In [1]: import numpy as np

In [2]: np.set_printoptions(precision=1, suppress=True, linewidth=160, floatmode="fixed")

In [3]: J = np.load("block0.npy")

In [4]: J
Out[4]: 
array([[ 0,  0,  0,  0, 11,  6,  0,  0,  0,  0],
       [ 0,  0,  0,  0,  0,  0,  2,  0,  0,  0],
       [ 0,  0,  0,  0,  0,  0,  0,  0,  0,  0],
       [ 0,  6,  0,  1,  8,  9,  3,  2,  2,  8],
       [ 0,  2,  0,  0,  5,  5,  2,  0,  0,  2],
       [ 0,  0,  0,  0, 14, 10,  0,  0,  0,  0],
       [ 0,  0,  0,  0, 11,  7,  0,  0,  0,  0],
       [ 3,  4,  0,  3,  0,  0,  4,  0,  0,  0],
       [ 6, 13,  0,  5, 11, 14,  5,  9,  7, 17],
       [12, 20,  2,  9, 14, 19,  7, 16, 12, 26],
       [ 6, 10,  0,  5,  2,  5,  5,  6,  4,  8],
       [ 0,  0,  0,  0, 17, 15,  0,  0,  0,  8],
       [ 3,  9,  0,  3,  8, 10,  4,  5,  4, 11],
       [ 0,  0,  0,  0, 11,  9,  0,  0,  0,  2],
       [ 0,  0,  0,  0,  0,  0,  0,  0,  0,  0],
       [ 0,  4,  0,  1,  2,  3,  3,  0,  0,  2],
       [12, 20,  2,  9, 14, 19,  7, 16, 12, 26],
       [ 3,  2,  0,  3,  0,  0,  4,  0,  0,  0],
       [ 0,  0,  0,  0,  0,  0,  0,  0,  0,  0],
       [ 3,  9,  0,  3,  8, 10,  4,  5,  4, 11],
       [ 9, 12,  1,  7,  0,  3,  6,  8,  5,  8],
       [ 6, 12,  0,  5,  8, 11,  5,  8,  6, 14],
       [ 9, 10,  1,  7,  0,  0,  6,  6,  3,  2],
       [ 6, 13,  0,  5, 11, 14,  5,  9,  7, 17],
       [ 0,  0,  0,  0,  0,  0,  2,  0,  0,  0],
       [ 0,  2,  0,  0, 14, 13,  1,  0,  0,  8],
       [ 0,  0,  0,  0,  0,  0,  1,  0,  0,  0],
       [ 0,  0,  0,  0,  8,  5,  0,  0,  0,  0],
       [ 0,  0,  0,  0, 11,  9,  0,  0,  0,  2],
       [ 0,  0,  0,  0,  0,  0,  1,  0,  0,  0],
       [ 0,  0,  0,  0,  8,  3,  0,  0,  0,  0],
       [ 0,  0,  0,  0,  2,  0,  0,  0,  0,  0],
       [ 0,  0,  0,  0,  0,  0,  0,  0,  0,  0],
       [ 0,  0,  0,  0,  8,  3,  0,  0,  0,  0],
       [ 9, 14,  1,  7,  5,  9,  6, 10,  7, 14],
       [ 0,  0,  0,  0,  0,  0,  2,  0,  0,  0],
       [ 0,  0,  0,  0,  2,  0,  0,  0,  0,  0],
       [ 0,  0,  0,  0,  0,  0,  2,  0,  0,  0],
       [12, 21,  2,  9, 17, 22,  7, 17, 13, 29]])

In [5]: Ac = (J - J.mean(axis=0)) / J.std(axis=0)

In [6]: Ac.std(axis=0)
Out[6]: array([1.0, 1.0, 1.0, 1.0, 1.0, 1.0, 1.0, 1.0, 1.0, 1.0])

In [7]: coef = np.linalg.lstsq(np.delete(Ac, 5, axis=1), Ac[:, 5])[0]

In [8]: np.abs(coef).argmax()
Out[8]: np.int64(8)
